% python3 -q
>>> import numpy as np
>>> import numpy.linalg as la
>>> np.set_printoptions(precision=2, suppress=True, linewidth=120)
>>> def tidy(a):
...     return np.round(a, 2) + 0
... 
>>> mat = np.array([[0.31, 0.5, 0.19], [0.31, 0.44, 0.25], [0.5, 0.39, 0.11]])
>>> # rows sum to 1
>>> Uu, s, VT = la.svd(mat, full_matrices=False)
>>> print(tidy(Uu.T @ mat @ VT.T))
[[1.05 0.   0.  ]
 [0.   0.19 0.  ]
 [0.   0.   0.06]]
>>> print(tidy(np.sqrt((s ** 2).sum())), tidy(la.norm(mat)))
1.07 1.07
>>> print(tidy(np.abs(VT[0])))
[0.62 0.73 0.3 ]
>>> print(np.abs(Uu[:, 0]).round(6).argmax())
2
>>> print(np.allclose(Uu * s @ VT, mat))
True
>>> print((s > 1e-8).sum())
3
>>> W0 = np.load("case1.npy")
>>> print(W0)
[[3. 1. 0. 0. 0. 0. 0. 0.]
 [0. 3. 1. 0. 0. 0. 0. 0.]
 [0. 0. 3. 1. 0. 0. 0. 0.]
 [0. 0. 0. 3. 1. 0. 0. 0.]
 [0. 0. 0. 0. 3. 1. 0. 0.]
 [0. 0. 0. 0. 0. 3. 1. 0.]
 [0. 0. 0. 0. 0. 0. 3. 1.]
 [0. 0. 0. 0. 0. 0. 0. 3.]]
>>> f = np.array([2, 3])
>>> print(np.polyval(f, W0[2]))
[3. 3. 9. 5. 3. 3. 3. 3.]
>>> print(np.convolve(W0[2], f))
[ 0.  0.  6. 11.  3.  0.  0.  0.  0.]
>>> print(np.correlate(W0[2], W0[3], "full"))
[ 0.  0.  0.  0.  0.  3. 10.  3.  0.  0.  0.  0.  0.  0.  0.]
>>> print(tidy(la.norm(W0, axis=0)))
[3.   3.16 3.16 3.16 3.16 3.16 3.16 3.16]
>>> print(tidy(la.norm(W0[7], 1)), tidy(la.norm(W0[7], np.inf)))
3.0 3.0
>>> print(tidy(la.norm(W0, axis=1)))
[3.16 3.16 3.16 3.16 3.16 3.16 3.16 3.  ]
>>> print(W0[7] @ W0[4])
0.0
>>> q, _ = la.qr(np.array([[0.5, 0.4, 0.1, -2.1, 0.1, -1.7],
...     [0.9, -0.5, 0.3, -0.3, -0.6, 0.0],
...     [-0.4, 1.1, -1.5, 0.0, 1.2, -0.5],
...     [0.8, -0.9, 1.4, -2.0, -0.9, 0.0],
...     [-0.1, -1.1, 0.5, -1.5, -0.8, 0.0],
...     [-1.1, -0.4, 0.6, -2.0, 0.6, -0.5]]))
>>> feats = q[:, :6]
>>> print(tidy(feats))
[[-0.28  0.29  0.4  -0.64 -0.35  0.38]
 [-0.51 -0.13 -0.32 -0.13  0.64  0.44]
 [ 0.23  0.52 -0.37 -0.52  0.29 -0.43]
 [-0.46 -0.36  0.4  -0.2   0.17 -0.66]
 [ 0.06 -0.6  -0.54 -0.41 -0.42 -0.02]
 [ 0.63 -0.37  0.39 -0.31  0.42  0.21]]
>>> # keeps lengths
>>> print(mat.sum(axis=1))
[1. 1. 1.]
>>> print(tidy(np.sort(np.abs(la.eigvals(mat)))[::-1]))
[1.   0.11 0.11]
>>> print(mat @ np.ones(3))
[1. 1. 1.]
>>> pr = np.eye(3)[0]
>>> for _ in range(6):
...     pr = pr @ mat
...     print(pr.round(2))
... 
[0.31 0.5  0.19]
[0.35 0.45 0.2 ]
[0.35 0.45 0.2 ]
[0.35 0.45 0.2 ]
[0.35 0.45 0.2 ]
[0.35 0.45 0.2 ]
>>> f = np.array([6, 6, 8])
>>> print(tidy(np.polyval(f, feats[3])))
[ 6.51  6.62 11.32  7.03  9.21  6.65]
>>> print(tidy(np.correlate(feats[3], feats[0], "full")))
[-0.18  0.02  0.57 -0.17 -0.39  0.    0.26  0.32 -0.16 -0.24  0.19]
>>> f, v = feats[5], feats[1]
>>> print(f @ v)
0.0
>>> print(f @ f)
1.0
>>> pr = (f @ v) / (f @ f) * f
>>> print(la.matrix_rank(np.outer(f, v)))
1
>>> data = np.maximum(np.array([[1, -3],
...     [0, 3],
...     [-1, 2],
...     [-3, 3],
...     [-1, -2],
...     [1, 3],
...     [2, 1],
...     [0, -3],
...     [0, 2],
...     [-1, 2],
...     [-3, 3],
...     [-3, 0],
...     [1, 0],
...     [-2, 2],
...     [-3, 0],
...     [0, 0],
...     [-2, -2],
...     [0, 3],
...     [2, 3],
...     [-3, 3],
...     [1, -1],
...     [1, 1],
...     [-3, 0],
...     [3, 0],
...     [-3, -1],
...     [-3, 2],
...     [2, -1],
...     [1, 2],
...     [0, 2],
...     [2, -2],
...     [2, -1],
...     [-2, -2],
...     [-1, -2],
...     [1, -3],
...     [-3, -2],
...     [-2, -1],
...     [-3, -3],
...     [-1, -3]]) @ np.array([[1, 0, -1, -2, 2, -2], [0, 3, 2, 0, -3, 1]]) + np.array([2, 2, 0, 0, 1, 1]), 0)
>>> print(data)
[[ 3  0  0  0 12  0]
 [ 2 11  6  0  0  4]
 [ 1  8  5  2  0  5]
 [ 0 11  9  6  0 10]
 [ 1  0  0  2  5  1]
 [ 3 11  5  0  0  2]
 [ 4  5  0  0  2  0]
 [ 2  0  0  0 10  0]
 [ 2  8  4  0  0  3]
 [ 1  8  5  2  0  5]
 [ 0 11  9  6  0 10]
 [ 0  2  3  6  0  7]
 [ 3  2  0  0  3  0]
 [ 0  8  6  4  0  7]
 [ 0  2  3  6  0  7]
 [ 2  2  0  0  1  1]
 [ 0  0  0  4  3  3]
 [ 2 11  6  0  0  4]
 [ 4 11  4  0  0  0]
 [ 0 11  9  6  0 10]
 [ 3  0  0  0  6  0]
 [ 3  5  1  0  0  0]
 [ 0  2  3  6  0  7]
 [ 5  2  0  0  7  0]
 [ 0  0  1  6  0  6]
 [ 0  8  7  6  0  9]
 [ 4  0  0  0  8  0]
 [ 3  8  3  0  0  1]
 [ 2  8  4  0  0  3]
 [ 4  0  0  0 11  0]
 [ 4  0  0  0  8  0]
 [ 0  0  0  4  3  3]
 [ 1  0  0  2  5  1]
 [ 3  0  0  0 12  0]
 [ 0  0  0  6  1  5]
 [ 0  0  0  4  0  4]
 [ 0  0  0  6  4  4]
 [ 1  0  0  2  8  0]]
>>> vec = np.array([-1, 2, 1, 1, 3, 2])
>>> y = data @ vec
>>> print(tidy(la.solve(data.T @ data, data.T @ y)))
[-1.  2.  1.  1.  3.  2.]
>>> print(y)
[33 34 32 57 18 28 12 28 24 32 57 27 10 40 27  7 19 34 22 57 15  8 27 20 19 47 20 18 24 29 20 19 18 33 19 12 26 25]
>>> rng = np.random.default_rng(140)
>>> y = y + 0.3 * rng.normal(size=38)
>>> print(tidy(y))
[32.65 34.54 31.65 57.74 17.5  28.13 11.74 27.58 23.75 31.16 57.36 27.15  9.9  39.84 27.49  6.52 19.23 33.94 21.95
 56.98 14.87  7.82 26.96 19.59 19.23 47.36 20.55 18.21 24.07 29.17 19.75 19.32 18.23 33.07 18.68 11.79 25.91 25.28]
>>> beta, *_ = la.lstsq(data, y)
>>> print(tidy(la.norm(y - data @ beta)))
1.81
>>> print(beta.round())
[-1.  2.  1.  1.  3.  2.]
>>> print([round(float(la.norm(la.solve(data.T @ data + lam * np.eye(6), data.T @ y))), 2) for lam in (0, 1, 10, 100)])
[4.42, 4.38, 4.2, 3.78]
>>> print(tidy(data.T @ (y - data @ beta)))
[0. 0. 0. 0. 0. 0.]
